$ python -q
>>> import numpy as np
>>> import numpy.linalg as la
>>> np.set_printoptions(precision=2, suppress=True, linewidth=200)
>>> M = np.load("w.npy")
>>> M
array([[  1,   5,  -2, -10],
       [ -8,   9,  16, -18],
       [  1,   5,   1,   5],
       [ -8,   9,  -8,   9]])
>>> x0 = np.array([2, 0, 2, 0])
>>> y = M @ x0
>>> b, lr = np.zeros(4), 1 / la.norm(M, 2) ** 2
>>> for i in range(300):
...     b -= lr * M.T @ (M @ b - y)
...     if i % 50 == 0: print(i, round(la.norm(M @ b - y), 2))
... 
0 21.06
50 1.98
100 0.39
150 0.08
200 0.02
250 0.0
>>> np.round(la.cond(M), 2)
np.float64(5.61)
>>> b.round(2) + 0
array([2., 0., 2., 0.])
>>> (M + M.T) / 2
array([[ 1. , -1.5, -0.5, -9. ],
       [-1.5,  9. , 10.5, -4.5],
       [-0.5, 10.5,  1. , -1.5],
       [-9. , -4.5, -1.5,  9. ]])
>>> np.allclose(M, M.T)
False
>>> (M - M.T) / 2
array([[  0. ,   6.5,  -1.5,  -1. ],
       [ -6.5,   0. ,   5.5, -13.5],
       [  1.5,  -5.5,   0. ,   6.5],
       [  1. ,  13.5,  -6.5,   0. ]])
>>> J = np.load("block15.npy")
>>> J
array([[1.  , 0.9 , 0.81, 0.73, 0.66, 0.59, 0.53],
       [0.9 , 1.  , 0.9 , 0.81, 0.73, 0.66, 0.59],
       [0.81, 0.9 , 1.  , 0.9 , 0.81, 0.73, 0.66],
       [0.73, 0.81, 0.9 , 1.  , 0.9 , 0.81, 0.73],
       [0.66, 0.73, 0.81, 0.9 , 1.  , 0.9 , 0.81],
       [0.59, 0.66, 0.73, 0.81, 0.9 , 1.  , 0.9 ],
       [0.53, 0.59, 0.66, 0.73, 0.81, 0.9 , 1.  ]])
>>> np.allclose(J @ J.T, J.T @ J)
True
>>> np.sort(np.abs(la.eigvals(J)))
array([0.06, 0.06, 0.09, 0.13, 0.26, 0.8 , 5.6 ])
>>> round(la.det(J), 2)
np.float64(0.0)
>>> assert J == J.T
Traceback (most recent call last):
  File "<python-input-19>", line 1, in <module>
    assert J == J.T
           ^^^^^^^^
ValueError: The truth value of an array with more than one element is ambiguous. Use a.any() or a.all()
>>> np.trace(J)
np.float64(7.0)
